% python3 -q
>>> import numpy as np
>>> import numpy.linalg as la
>>> np.set_printoptions(precision=3, suppress=True, linewidth=200)
>>> data = np.load("m.npy")
>>> data
array([[-0.349,  0.661, -0.512,  0.187,  0.326, -0.193],
       [-0.599, -0.425,  0.327,  0.275,  0.338, -0.405],
       [ 0.   , -0.203, -0.273, -0.83 ,  0.241, -0.369],
       [ 0.1  ,  0.485,  0.525, -0.124, -0.333, -0.594],
       [-0.299, -0.238, -0.458,  0.098, -0.758, -0.245],
       [-0.648,  0.221,  0.266, -0.418, -0.189,  0.499]])
>>> vec = np.array([1, 2, 1, 1, 0, 1])
>>> np.sort(np.abs(np.degrees(np.angle(la.eigvals(data)))))
array([  0.   ,  95.818,  95.818, 127.834, 127.834, 180.   ])
>>> 6 - la.matrix_rank(data - np.eye(6), tol=1e-8)
np.int64(1)
>>> [p for p in range(1, 25) if np.allclose(la.matrix_power(data, p), np.eye(6))]
[]
>>> round(la.norm(vec), 3), np.round(la.norm(data @ vec), 3)
(np.float64(2.828), np.float64(2.828))
>>> np.round(data.T @ (data @ vec), 3) + 0
array([1., 2., 1., 1., 0., 1.])
>>> la.norm(data, axis=0)
array([1., 1., 1., 1., 1., 1.])
>>> vec = np.array([-1, 0, -3, -2, 1, 1])
>>> target = data @ vec
>>> target
array([ 1.645, -1.   ,  2.352, -2.354,  0.476,  0.998])
>>> np.round(la.solve(data, target), 3) + 0
array([-1.,  0., -3., -2.,  1.,  1.])
>>> np.round(la.solve(data, target + data[:, 4]), 3) + 0
array([-1.,  0., -3., -2.,  2.,  1.])
>>> np.round(la.solve(data, data[:, 5]), 3) + 0
array([0., 0., 0., 0., 0., 1.])
>>> np.round(la.solve(data.T, data[0]), 3) + 0
array([1., 0., 0., 0., 0., 0.])
>>> np.round(la.solve(data, 5 * target), 3) + 0
array([ -5.,   0., -15., -10.,   5.,   5.])
>>> round(float(np.abs(la.eigvals(data)).max()), 3)
1.0
>>> np.allclose(data @ data.T, data.T @ data)
True
>>> np.sort(np.abs(la.eigvals(data)))
array([1., 1., 1., 1., 1., 1.])
>>> round(np.trace(data), 3)
np.float64(-1.429)
>>> th = np.radians(60)
>>> Rm = np.eye(6)
>>> Rm[2, 2] = Rm[1, 1] = np.cos(th)
>>> Rm[2, 1], Rm[1, 2] = -np.sin(th), np.sin(th)
>>> Rm
array([[ 1.   ,  0.   ,  0.   ,  0.   ,  0.   ,  0.   ],
       [ 0.   ,  0.5  ,  0.866,  0.   ,  0.   ,  0.   ],
       [ 0.   , -0.866,  0.5  ,  0.   ,  0.   ,  0.   ],
       [ 0.   ,  0.   ,  0.   ,  1.   ,  0.   ,  0.   ],
       [ 0.   ,  0.   ,  0.   ,  0.   ,  1.   ,  0.   ],
       [ 0.   ,  0.   ,  0.   ,  0.   ,  0.   ,  1.   ]])
>>> Y = data @ Rm.T
>>> Y
array([[-0.349, -0.113, -0.829,  0.187,  0.326, -0.193],
       [-0.599,  0.071,  0.532,  0.275,  0.338, -0.405],
       [ 0.   , -0.338,  0.039, -0.83 ,  0.241, -0.369],
       [ 0.1  ,  0.697, -0.158, -0.124, -0.333, -0.594],
       [-0.299, -0.516, -0.023,  0.098, -0.758, -0.245],
       [-0.648,  0.34 , -0.058, -0.418, -0.189,  0.499]])
>>> la.svd(data, compute_uv=False), la.svd(Y, compute_uv=False)
(array([1., 1., 1., 1., 1., 1.]), array([1., 1., 1., 1., 1., 1.]))
>>> M = np.loadtxt("layer3.csv", delimiter=",")
>>> M
array([[  1.,  -3.,  -2.,   2.,  -3.,   1.,   2.,  -3.,  -3.],
       [ -3.,  -3.,   2.,  -2.,   0.,  -2.,   0.,  -3.,   0.],
       [ -1.,  -2.,  -1.,   3.,  -2.,   1.,  -1.,   1.,   2.],
       [  1.,   3.,   1.,  -2.,  -2.,  -1.,   2.,  -1.,   0.],
       [  0.,  -1.,   0.,   1.,  -3.,   0.,  -3.,   0.,   1.],
       [-14., -18.,   8.,  -8.,  -3.,  -9.,   2., -18.,  -3.]])
>>> def softmax(z):
...     e = np.exp(z - z.max(axis=-1, keepdims=True))
...     return e / e.sum(axis=-1, keepdims=True)
... 
>>> softmax(M).sum(axis=1)
array([1., 1., 1., 1., 1., 1.])
>>> softmax(M[3])
array([0.078, 0.575, 0.078, 0.004, 0.004, 0.011, 0.212, 0.011, 0.029])
>>> att = M @ M.T / np.sqrt(9)
>>> softmax(att).round(6).argmax(axis=1)
array([5, 5, 2, 3, 4, 5])
>>> E = np.loadtxt("out9.csv", delimiter=",")
>>> E
array([[1., 3., 0., 0., 1., 0.],
       [1., 3., 0., 0., 1., 0.],
       [0., 2., 0., 0., 0., 0.],
       [1., 3., 0., 0., 1., 0.],
       [0., 2., 0., 0., 0., 0.],
       [0., 2., 0., 0., 0., 0.],
       [1., 3., 0., 0., 1., 0.],
       [0., 1., 0., 0., 0., 2.],
       [0., 2., 0., 0., 0., 0.],
       [0., 1., 0., 0., 0., 2.],
       [0., 1., 0., 0., 0., 2.],
       [1., 3., 0., 0., 1., 0.],
       [1., 3., 0., 0., 1., 0.],
       [1., 3., 0., 0., 1., 0.],
       [0., 2., 0., 0., 0., 0.],
       [0., 1., 0., 0., 0., 2.],
       [0., 0., 0., 0., 0., 4.],
       [0., 0., 0., 0., 0., 4.],
       [0., 0., 0., 0., 0., 4.],
       [0., 0., 0., 0., 0., 4.],
       [0., 0., 0., 0., 0., 4.],
       [1., 3., 0., 0., 1., 0.],
       [0., 0., 0., 0., 0., 4.],
       [1., 3., 0., 0., 1., 0.],
       [0., 0., 0., 0., 0., 4.],
       [0., 1., 0., 0., 0., 2.],
       [0., 1., 0., 0., 0., 2.],
       [0., 2., 0., 0., 0., 0.],
       [0., 2., 0., 0., 0., 0.]])
>>> try:
...     la.inv(M)
... except la.LinAlgError as e:
...     print(e)
... 
Last 2 dimensions of the array must be square
>>> np.abs(np.diag(la.qr(M)[1])) > 1e-9
array([ True,  True,  True,  True,  True, False])
>>> np.round(np.trace(la.pinv(M) @ M), 3)
np.float64(5.0)
>>> left, sv, vt = la.svd(E)
>>> V = vt[:(sv > 1e-8).sum()]
>>> rng = np.random.default_rng(811)
>>> vec = E[23] + 2 * E[2] + rng.integers(2) * np.eye(6)[0]
>>> vec
array([1., 7., 0., 0., 1., 0.])
>>> np.round(V.T @ V, 3) + 0
array([[0.5, 0. , 0. , 0. , 0.5, 0. ],
       [0. , 1. , 0. , 0. , 0. , 0. ],
       [0. , 0. , 0. , 0. , 0. , 0. ],
       [0. , 0. , 0. , 0. , 0. , 0. ],
       [0.5, 0. , 0. , 0. , 0.5, 0. ],
       [0. , 0. , 0. , 0. , 0. , 1. ]])
>>> np.allclose(V.T @ V @ vec, vec)
True
>>> r = la.matrix_rank(E)
>>> r
np.int64(3)
>>> ns = la.svd(E)[2][r:].T
>>> [int(la.matrix_rank(E[:, :j + 1])) for j in range(6)]
[1, 2, 2, 2, 2, 3]
>>> la.matrix_rank(E.T @ E), la.matrix_rank(E @ E.T)
(np.int64(3), np.int64(3))
>>> [int(la.matrix_rank(E[:i])) for i in range(1, len(E) + 1)]
[1, 1, 2, 2, 2, 2, 2, 3, 3, 3, 3, 3, 3, 3, 3, 3, 3, 3, 3, 3, 3, 3, 3, 3, 3, 3, 3, 3, 3]
>>> [int(la.matrix_rank(np.delete(E, i, axis=0))) for i in range(29)]
[3, 3, 3, 3, 3, 3, 3, 3, 3, 3, 3, 3, 3, 3, 3, 3, 3, 3, 3, 3, 3, 3, 3, 3, 3, 3, 3, 3, 3]
>>> np.allclose(E @ ns, 0)
True
>>> A = np.load("block13.npy")
>>> A
array([[ 0,  0,  0,  0,  0,  0,  0,  0],
       [ 0,  0,  0, -3,  0,  0,  0,  0],
       [ 0,  2,  0,  0,  0,  0,  0,  0],
       [ 0,  0,  0,  0,  2,  0,  0,  0],
       [ 0,  0,  0,  0,  0,  0,  0,  0],
       [ 0,  0,  0,  0,  0, -2,  0,  0],
       [ 0,  0, -3,  0,  0,  0,  0,  0],
       [ 0,  0,  0,  0,  0,  0,  0,  0]])
>>> round(np.abs(la.eigvals(A)).max(), 3)
np.float64(2.0)
>>> A @ A
array([[ 0,  0,  0,  0,  0,  0,  0,  0],
       [ 0,  0,  0,  0, -6,  0,  0,  0],
       [ 0,  0,  0, -6,  0,  0,  0,  0],
       [ 0,  0,  0,  0,  0,  0,  0,  0],
       [ 0,  0,  0,  0,  0,  0,  0,  0],
       [ 0,  0,  0,  0,  0,  4,  0,  0],
       [ 0, -6,  0,  0,  0,  0,  0,  0],
       [ 0,  0,  0,  0,  0,  0,  0,  0]])
>>> np.trace(A)
np.int64(-2)
>>> (A - A.T) / 2
array([[ 0. ,  0. ,  0. ,  0. ,  0. ,  0. ,  0. ,  0. ],
       [ 0. ,  0. , -1. , -1.5,  0. ,  0. ,  0. ,  0. ],
       [ 0. ,  1. ,  0. ,  0. ,  0. ,  0. ,  1.5,  0. ],
       [ 0. ,  1.5,  0. ,  0. ,  1. ,  0. ,  0. ,  0. ],
       [ 0. ,  0. ,  0. , -1. ,  0. ,  0. ,  0. ,  0. ],
       [ 0. ,  0. ,  0. ,  0. ,  0. ,  0. ,  0. ,  0. ],
       [ 0. ,  0. , -1.5,  0. ,  0. ,  0. ,  0. ,  0. ],
       [ 0. ,  0. ,  0. ,  0. ,  0. ,  0. ,  0. ,  0. ]])
>>> np.allclose(A, A.T)
False
>>> assert A == A.T
Traceback (most recent call last):
  File "<python-input-66>", line 1, in <module>
    assert A == A.T
           ^^^^^^^^
ValueError: The truth value of an array with more than one element is ambiguous. Use a.any() or a.all()
>>> round(la.det(A), 3)
np.float64(0.0)
>>> A @ A
array([[ 0,  0,  0,  0,  0,  0,  0,  0],
       [ 0,  0,  0,  0, -6,  0,  0,  0],
       [ 0,  0,  0, -6,  0,  0,  0,  0],
       [ 0,  0,  0,  0,  0,  0,  0,  0],
       [ 0,  0,  0,  0,  0,  0,  0,  0],
       [ 0,  0,  0,  0,  0,  4,  0,  0],
       [ 0, -6,  0,  0,  0,  0,  0,  0],
       [ 0,  0,  0,  0,  0,  0,  0,  0]])
>>> (la.matrix_power((A != 0) + (A.T != 0) + np.eye(8), 8) > 0).astype(int)
array([[1, 0, 0, 0, 0, 0, 0, 0],
       [0, 1, 1, 1, 1, 0, 1, 0],
       [0, 1, 1, 1, 1, 0, 1, 0],
       [0, 1, 1, 1, 1, 0, 1, 0],
       [0, 1, 1, 1, 1, 0, 1, 0],
       [0, 0, 0, 0, 0, 1, 0, 0],
       [0, 1, 1, 1, 1, 0, 1, 0],
       [0, 0, 0, 0, 0, 0, 0, 1]])
>>> (A != 0).astype(int)
array([[0, 0, 0, 0, 0, 0, 0, 0],
       [0, 0, 0, 1, 0, 0, 0, 0],
       [0, 1, 0, 0, 0, 0, 0, 0],
       [0, 0, 0, 0, 1, 0, 0, 0],
       [0, 0, 0, 0, 0, 0, 0, 0],
       [0, 0, 0, 0, 0, 1, 0, 0],
       [0, 0, 1, 0, 0, 0, 0, 0],
       [0, 0, 0, 0, 0, 0, 0, 0]])
>>> np.flatnonzero(la.matrix_power((A != 0) + (A.T != 0) + np.eye(8), 8)[5])
array([5])
